>>> import numpy as np
>>> from numpy import linalg as LA
>>> np.set_printoptions(precision=3, suppress=True, linewidth=160, legacy="1.25")
>>> J = np.load("x.npy")
>>> J
array([[ 0, -2, -2,  2, -4, -3, -1, -2,  1],
       [ 2,  0, -1,  4,  4,  0,  4,  0,  5],
       [ 2,  1,  0,  0,  1,  1,  0,  1, -2],
       [-2, -4,  0,  0, -1,  2, -4,  3,  0],
       [ 4, -4, -1,  1,  0,  3,  3, -1, -1],
       [ 3,  0, -1, -2, -3,  0,  0, -1,  2],
       [ 1, -4,  0,  4, -3,  0,  0,  5,  0],
       [ 2,  0, -1, -3,  1,  1, -5,  0, -1],
       [-1, -5,  2,  0,  1, -2,  0,  1,  0]])
>>> # skew-symmetric
>>> U, sv, Vh = LA.svd(J)
>>> evecs = Vh[:(sv > 1e-8).sum()]
>>> rng = np.random.default_rng(99)
>>> vec = J[5] + -2 * J[4] + rng.integers(2) * np.eye(9)[6]
>>> print(vec)
[-5.  8.  1. -4. -3. -6. -5.  1.  4.]
>>> LA.matrix_rank(np.vstack([J, vec]))
9
>>> feats = np.loadtxt("w.csv", delimiter=",")
>>> feats
array([[-0.109,  0.132, -0.701,  0.121,  0.682],
       [-0.708, -0.064, -0.094, -0.693, -0.074],
       [ 0.436, -0.258, -0.647, -0.28 , -0.496],
       [ 0.545,  0.149,  0.255, -0.652,  0.436],
       [ 0.   , -0.943,  0.126,  0.037,  0.305]])
>>> feats.mean(axis=0)
array([ 0.033, -0.197, -0.212, -0.293,  0.171])
>>> LA.svd(feats, compute_uv=False)
array([1., 1., 1., 1., 1.])
>>> LA.matrix_rank(feats)
5
>>> print(feats.sum(axis=0))
[ 0.163 -0.984 -1.061 -1.467  0.853]
>>> print(feats.sum(axis=1))
[ 0.125 -1.634 -1.246  0.734 -0.475]
>>> feats.shape
(5, 5)
>>> LA.norm(feats, axis=0)
array([1., 1., 1., 1., 1.])
>>> LA.svd(feats, compute_uv=False)
array([1., 1., 1., 1., 1.])
>>> np.round(feats @ feats.T, 3) + 0
array([[1., 0., 0., 0., 0.],
       [0., 1., 0., 0., 0.],
       [0., 0., 1., 0., 0.],
       [0., 0., 0., 1., 0.],
       [0., 0., 0., 0., 1.]])
>>> round(float(feats[:, 2] @ feats[:, 4]), 3)
-0.0
>>> U, sv, Vh = LA.svd(J)
>>> sv.round(3) + 0
array([10.676, 10.676,  7.412,  7.412,  5.137,  5.137,  3.113,  3.113,  0.   ])
>>> A2 = U[:, :8] @ np.diag(sv[:8]) @ Vh[:8]
>>> round(np.abs(J - A2).max(), 3)
0.0
>>> round(float(LA.norm(J - A2, 2)), 3), round(float(sv[8]), 3)
(0.0, 0.0)
>>> np.round(LA.norm(J - A2) / LA.norm(J), 3)
0.0
>>> W1 = np.array([[0, 0, 0, 2, 0],
...     [1, 1, 0, 2, 2],
...     [2, 1, 2, 2, 2],
...     [2, 2, 1, 0, 1],
...     [0, 0, 0, 1, 0]])
>>> beta = np.array([3, 1, 3, 0, 2])
>>> H = np.maximum(feats @ W1 + beta, 0)
>>> print((H > 0).astype(int))
[[1 1 1 0 1]
 [1 0 1 0 1]
 [1 0 1 0 0]
 [1 1 1 1 1]
 [1 1 1 0 1]]
>>> LA.matrix_rank(H)
5
>>> print((H > 0).mean(axis=0))
[1.  0.6 1.  0.2 0.8]
>>> W2 = np.array([[1, 2], [1, 1], [3, 0], [4, 5], [4, 2]])
>>> H @ W2
array([[11.739,  6.586],
       [11.681,  4.705],
       [ 5.162,  1.774],
       [29.001, 20.802],
       [14.116,  5.827]])
>>> W1 @ W2
array([[ 8, 10],
       [18, 17],
       [25, 19],
       [11,  8],
       [ 4,  5]])
>>> W0 = rng.normal(size=(46, 7))
>>> W0 = 10 * W0 / LA.norm(W0, axis=1, keepdims=True)
>>> W0
array([[-1.733,  0.189,  2.561, -6.557,  6.287, -1.709, -2.226],
       [-4.709,  4.191,  3.036,  5.597,  4.017,  1.183,  1.478],
       [ 5.753, -5.399, -0.282,  2.349, -2.784,  4.439, -2.166],
       [ 2.851,  0.596,  1.96 , -6.431, -3.645,  5.697,  0.755],
       [-0.326,  3.859,  3.007, -0.187, -2.575,  7.852,  2.766],
       [-5.812,  3.103,  2.841,  3.009, -1.493,  5.439, -2.765],
       [ 4.991,  1.206,  6.995, -1.602,  2.87 ,  3.482, -1.334],
       [ 0.094, -3.482,  4.016,  5.782, -2.449,  2.905, -4.886],
       [-1.82 , -6.716, -4.101, -2.354,  0.378,  5.311,  0.94 ],
       [ 0.338,  1.285, -5.178,  0.179, -3.208, -2.12 ,  7.524],
       [ 6.73 ,  3.56 ,  1.978,  1.835, -3.516, -4.573,  1.219],
       [-3.782, -6.569, -0.679, -0.613,  1.6  , -6.255,  0.146],
       [-4.748,  4.7  ,  5.82 , -4.231,  1.637, -0.847,  0.436],
       [ 0.355,  6.742,  3.126, -4.908,  0.453, -0.099, -4.511],
       [ 0.647, -0.072,  4.301, -0.594,  1.395, -7.113, -5.309],
       [ 1.075,  0.424,  2.985, -3.784, -0.935, -8.186, -2.748],
       [-1.87 , -0.418, -2.394,  4.117, -6.248, -5.537,  1.987],
       [-1.56 ,  5.499,  2.835,  1.369, -7.053, -2.541,  1.103],
       [-3.465,  1.518,  1.611, -4.473, -5.993,  5.206,  0.26 ],
       [ 0.142,  2.48 ,  4.472, -7.248,  3.753,  2.575, -0.763],
       [ 4.893, -0.346,  6.624,  4.726,  1.711, -2.582,  0.362],
       [-4.005, -3.211,  0.822, -0.586, -3.052,  7.544, -2.531],
       [-0.07 , -0.006, -5.29 ,  6.318, -1.391,  1.783, -5.193],
       [-0.696, -6.794, -2.105,  5.246,  3.238,  2.57 ,  2.076],
       [-6.473, -4.202,  2.014,  5.014,  1.677,  2.099,  2.01 ],
       [ 2.882,  1.984, -4.56 ,  4.013, -3.72 , -6.061,  0.531],
       [-5.507, -4.465,  0.42 , -3.395, -3.672,  1.882,  4.584],
       [ 3.418,  4.2  , -6.935,  3.058, -0.061, -3.352, -1.411],
       [-1.326, -3.637, -6.761,  1.284,  0.887,  4.61 ,  3.951],
       [ 0.782,  3.597,  6.505, -2.937, -1.109,  1.141, -5.742],
       [-5.702,  3.478, -2.266,  2.384, -0.603,  6.491,  1.444],
       [ 0.388, -0.806, -2.98 , -4.503,  7.76 ,  0.917,  2.996],
       [-3.084,  1.64 ,  1.332, -3.014,  7.038,  5.205, -0.56 ],
       [ 4.819,  5.116,  2.549,  2.334,  0.629,  0.047, -6.186],
       [-2.139,  2.345, -1.244,  5.565,  0.507, -4.202, -6.285],
       [-2.715, -0.102, -0.626, -7.981,  1.592,  4.674, -2.036],
       [ 1.879, -3.119,  5.262, -3.223, -0.723,  5.816,  3.783],
       [-1.052,  4.123,  2.136,  3.551,  5.125,  5.449, -2.962],
       [-2.257,  1.435, -0.811, -8.533,  2.645, -3.427, -0.801],
       [-2.615, -1.338,  2.392, -6.926, -1.204, -5.881, -1.282],
       [ 0.828,  3.041, -0.76 ,  7.782,  2.92 ,  3.876,  2.318],
       [-0.791, -1.463, -2.803,  0.098, -9.335, -1.493, -0.098],
       [-3.974, -3.053,  1.15 ,  1.724,  0.885, -6.471,  5.285],
       [-0.648,  8.362, -0.122,  1.494, -1.246,  1.763,  4.769],
       [ 2.063,  4.286,  2.83 , -7.019,  2.688, -2.906,  2.102],
       [-3.102,  4.232, -1.731,  6.614, -1.104,  2.747, -4.118]])
>>> blk = np.stack([W0, -2 * W0, W0[::-1]])
>>> (blk @ W0.T).shape
(3, 46, 46)
>>> np.einsum("bij,cij->bc", blk, blk)
array([[ 4600.   , -9200.   ,  -770.968],
       [-9200.   , 18400.   ,  1541.937],
       [ -770.968,  1541.937,  4600.   ]])
>>> blk.shape
(3, 46, 7)
>>> print(LA.matrix_rank(blk.reshape(3, -1)))
2
>>> LA.matrix_rank(blk)
array([7, 7, 7])
>>> print(LA.norm(blk, axis=(1, 2)))
[ 67.823 135.647  67.823]
>>> m1 = rng.normal(size=(32, 5))
>>> m1 = 20 * m1 / LA.norm(m1, axis=1, keepdims=True)
>>> m1
array([[  1.8  ,  -7.076,   5.696,  14.058,  10.8  ],
       [ -6.015, -11.714,  -3.558, -10.424,  10.261],
       [  3.271,   5.579, -13.722,  -9.254,  -9.178],
       [  1.988,   2.201, -13.656,   7.806,  11.992],
       [-15.618,  -7.687,   6.491,  -6.675,  -3.211],
       [ -1.809, -15.723,  -4.935, -10.691,  -3.297],
       [  0.011,   6.366,   1.869, -18.222,   4.893],
       [  9.648,  -4.164, -15.07 ,  -5.247,  -5.911],
       [-16.755,  -5.534,  -8.278,  -0.833,   4.407],
       [ 13.54 ,   3.543,  -0.49 , -11.348,  -8.665],
       [ -8.947,  -2.621, -14.718,   1.203,   9.748],
       [  6.457,  17.331,  -3.667,   6.597,   0.982],
       [  5.486,   7.487,  -9.775, -11.971,  -8.659],
       [ 11.576,   5.812,  11.441, -10.015,   1.007],
       [  4.821, -18.584,  -4.002,   3.18 ,   2.296],
       [-10.93 ,  -2.905,  10.107,   7.536,  10.637],
       [  4.335,  -0.945,   5.563,  -1.963, -18.588],
       [  2.616, -13.621, -11.245,  -4.881,   7.573],
       [ -1.135,  14.381,   5.048,   0.739, -12.879],
       [ 14.075,   9.587,   8.668,   2.788,  -5.202],
       [  4.98 ,  -8.957, -11.868,  10.969,  -5.815],
       [ -3.614,   2.7  ,  12.577,  13.534,   6.189],
       [-12.366,   9.106,  11.69 ,   0.864,   5.174],
       [-16.627, -10.956,  -1.536,  -0.33 ,  -1.016],
       [  2.998,  -1.181,  10.807, -12.698,  10.563],
       [ 15.473,   0.304,  -3.632,  10.09 ,  -6.745],
       [  6.15 ,   2.255,  -8.31 ,  14.887,   8.15 ],
       [  2.621,  15.322,  12.415,  -1.455,   1.45 ],
       [  3.852,   9.886,  15.217,   6.861,   2.967],
       [-16.8  ,  -3.576,  -4.895,  -1.748,  -8.829],
       [ -3.19 ,  -9.388,   0.341, -10.223,  14.038],
       [ -3.477,  13.558,  -0.927,   1.062,  14.216]])
>>> D = LA.norm(m1[:, None] - m1[None], axis=-1)
>>> print(D.shape)
(32, 32)
